>>> import numpy as np
>>> from numpy import linalg as LA
>>> np.set_printoptions(precision=3, suppress=True, linewidth=120)
>>> def rnd(a):
...     return np.round(a, 3) + 0
... 
>>> arr = np.load("x.npy")
>>> arr
array([[-1,  0,  0,  0],
       [-1,  1,  0,  0],
       [ 3,  1,  3,  0],
       [-3, -2,  3,  1]])
>>> # triangular
>>> Q, V = LA.qr(arr[:, :1])[0], LA.qr(arr[:, 1:])[0]
>>> sigma = LA.svd(Q.T @ V, compute_uv=False)
>>> rnd(LA.norm(Q @ Q.T - V @ V.T, 2))
np.float64(1.0)
>>> (sigma > 0.9).sum()
np.int64(1)
>>> rnd(np.degrees(np.arccos(sigma.clip(0, 1))))
array([12.921])
>>> J = np.array([[-3.0, 0.0, 0.0, 0.0],
...     [0.0, -2.0, 2.0, 2.0],
...     [0.0, 2.0, 1.0, 4.0],
...     [0.0, 2.0, 4.0, 1.0]])
>>> proj = np.triu(np.array([[-2, 0, -3, -3], [-1, 3, -1, 1], [-3, -1, 2, -1], [2, 1, -3, 1]]), 1) + np.eye(4)
>>> Y = proj @ J @ LA.inv(proj)
>>> np.poly(Y)
array([   1.,    3.,  -27., -135., -162.])
>>> proj @ J - J @ proj
array([[  0., -12., -24., -24.],
       [  0.,   0.,   1.,   1.],
       [  0.,  -2.,  -2.,  -2.],
       [  0.,   0.,   2.,   2.]])
>>> np.trace(Y), np.trace(J)
(np.float64(-3.0), np.float64(-3.0))
>>> LA.matrix_rank(Y)
np.int64(4)
>>> ev, V = LA.eigh(J)
>>> vec = np.array([1, 1, 1, 0])
>>> np.abs(J).sum(axis=1).max(), rnd(np.abs(ev).max())
(np.float64(7.0), np.float64(6.0))
>>> vec @ J @ vec
np.float64(0.0)
>>> (np.sign(V[:, -1].round(6)) == np.sign(V[0, -1].round(6))).astype(int)
array([1, 0, 0, 0])
>>> ev, V = LA.eigvalsh(J)
Traceback (most recent call last):
  File "<python-input-24>", line 1, in <module>
    ev, V = LA.eigvalsh(J)
    ^^^^^
ValueError: too many values to unpack (expected 2)
>>> ev, V = LA.eigh(J)
>>> rnd(LA.eigvalsh(J @ J))
array([ 9.,  9.,  9., 36.])
>>> rnd(np.abs(V[:, -1]))
array([0.   , 0.333, 0.667, 0.667])
>>> rnd(V @ np.diag(ev) @ V.T)
array([[-3.,  0.,  0.,  0.],
       [ 0., -2.,  2.,  2.],
       [ 0.,  2.,  1.,  4.],
       [ 0.,  2.,  4.,  1.]])
>>> rnd(V.T @ J @ V)
array([[-3.,  0.,  0.,  0.],
       [ 0., -3.,  0.,  0.],
       [ 0.,  0., -3.,  0.],
       [ 0.,  0.,  0.,  6.]])
>>> rnd(V.T @ V)
array([[1., 0., 0., 0.],
       [0., 1., 0., 0.],
       [0., 0., 1., 0.],
       [0., 0., 0., 1.]])
>>> rnd(ev.sum()), np.trace(J)
(np.float64(-3.0), np.float64(-3.0))
>>> (ev > 1e-8).sum(), (ev < -1e-8).sum()
(np.int64(1), np.int64(3))
>>> rnd(LA.eigvalsh(J + 4 * np.eye(4)))
array([ 1.,  1.,  1., 10.])
>>> np.abs(V[:, -1]).round(6).argmax()
np.int64(2)
>>> F = np.loadtxt("out1.csv", delimiter=",")
>>> F
array([[ -0.031,  -1.763,  -5.525],
       [ -0.019,   0.05 ,  -1.591],
       [  0.055,   0.269,  -0.851],
       [  0.096,   0.281,  -0.336],
       [  0.095,   0.261,  -0.274],
       [ -1.51 ,  -1.633,   0.377],
       [ -8.369,  -4.811,   3.178],
       [-10.091,  -5.3  ,   4.124],
       [-12.24 ,  -5.821,   5.389],
       [-14.331,  -6.251,   6.694]])
>>> lab = F[:, 1] > np.median(F[:, 1])
>>> r0 = F[lab].mean(axis=0) - F[~lab].mean(axis=0)
>>> rnd(r0)
array([ 8.756,  4.635, -3.307])
>>> np.argsort(-np.abs(r0).round(6), kind="stable")
array([0, 1, 2])
>>> ((F - F.mean(axis=0)) @ r0 > 0).astype(int)
array([1, 1, 1, 1, 1, 1, 0, 0, 0, 0])
>>> Ac = F - F.mean(axis=0)
>>> Uu, sigma, Vt = LA.svd(Ac, full_matrices=False)
>>> (np.sign(Uu[:, 0]) == np.sign(Uu[0, 0])).astype(int)
array([1, 1, 1, 1, 1, 1, 0, 0, 0, 0])
>>> np.abs(Vt[0]).argmax()
np.int64(0)
>>> rnd(np.abs(Vt[-1]))
array([0.532, 0.791, 0.302])
>>> rnd(Vt[0] * np.sign(Vt[0, np.abs(Vt[0]).argmax()]))
array([ 0.804,  0.361, -0.472])
>>> rnd(sigma)
array([21.99 ,  4.614,  1.17 ])
>>> rnd(sigma ** 2 / (sigma ** 2).sum())
array([0.955, 0.042, 0.003])
>>> Ac.mean(axis=0)
array([0., 0., 0.])
>>> np.searchsorted(np.cumsum(sigma ** 2) / (sigma ** 2).sum(), 0.9) + 1
np.int64(1)
>>> r0, v = F[8], F[9]
>>> rnd(r0 @ v)
np.float64(247.872)
>>> p = (r0 @ v) / (r0 @ r0) * r0
>>> rnd(v - p)
array([-0.07 ,  0.531,  0.415])
>>> proj = F @ LA.solve(F.T @ F, F.T)
>>> rnd(np.diag(proj))
array([0.89 , 0.204, 0.128, 0.05 , 0.038, 0.31 , 0.306, 0.24 , 0.288, 0.545])
>>> np.allclose(proj @ proj, proj)
True
>>> rnd(LA.eigvalsh(proj))
array([0., 0., 0., 0., 0., 0., 0., 1., 1., 1.])
>>> rnd(proj @ F[:, 1])
array([-1.763,  0.05 ,  0.269,  0.281,  0.261, -1.633, -4.811, -5.3  , -5.821, -6.251])
